$ python3 -q
>>> import numpy as np
>>> import numpy.linalg as la
>>> np.set_printoptions(suppress=True, linewidth=140)
>>> M = np.loadtxt("arr.csv", delimiter=",")
>>> M
array([[-3.,  5., -5.,  1., -4., -1.,  5., -2.,  5.,  3.,  1., -2.],
       [ 1.,  1.,  3., -5.,  1.,  3., -1., -5., -3., -3.,  4.,  3.],
       [ 2.,  1.,  4., -4., -5.,  3., -3., -5., -3.,  1., -4.,  1.],
       [ 5.,  4.,  0., -1.,  1., -1., -1.,  0., -4.,  5.,  3., -3.],
       [-1., -3., -4., -5., -1.,  1.,  5., -4.,  5.,  4.,  4.,  3.],
       [ 2.,  5., -5.,  3.,  2., -2., -2., -3., -4.,  3.,  0., -4.],
       [ 0.,  2., -4.,  0.,  0., -4., -1., -3.,  5.,  2.,  3.,  4.],
       [-5.,  3., -1.,  2., -1., -2.,  0., -5.,  4.,  0.,  4.,  4.],
       [ 0.,  0., -4.,  4.,  4.,  0.,  0., -2.,  5.,  5., -2.,  0.],
       [ 2.,  3.,  5., -2., -1., -4.,  1., -5.,  1.,  2., -2.,  0.],
       [-4.,  5., -4., -1.,  2., -5., -2.,  4.,  3., -5.,  4., -3.],
       [ 4.,  1.,  2., -5., -2., -1., -1.,  4.,  2., -5., -4., -3.]])
>>> A2 = la.inv(M)
>>> (np.abs(A2) > 1e-9).astype(int)
array([[1, 1, 1, 1, 1, 1, 1, 1, 1, 1, 1, 1],
       [1, 1, 1, 1, 1, 1, 1, 1, 1, 1, 1, 1],
       [1, 1, 1, 1, 1, 1, 1, 1, 1, 1, 1, 1],
       [1, 1, 1, 1, 1, 1, 1, 1, 1, 1, 1, 1],
       [1, 1, 1, 1, 1, 1, 1, 1, 1, 1, 1, 1],
       [1, 1, 1, 1, 1, 1, 1, 1, 1, 1, 1, 1],
       [1, 1, 1, 1, 1, 1, 1, 1, 1, 1, 1, 1],
       [1, 1, 1, 1, 1, 1, 1, 1, 1, 1, 1, 1],
       [1, 1, 1, 1, 1, 1, 1, 1, 1, 1, 1, 1],
       [1, 1, 1, 1, 1, 1, 1, 1, 1, 1, 1, 1],
       [1, 1, 1, 1, 1, 1, 1, 1, 1, 1, 1, 1],
       [1, 1, 1, 1, 1, 1, 1, 1, 1, 1, 1, 1]])
>>> np.allclose(A2, M.T)
False
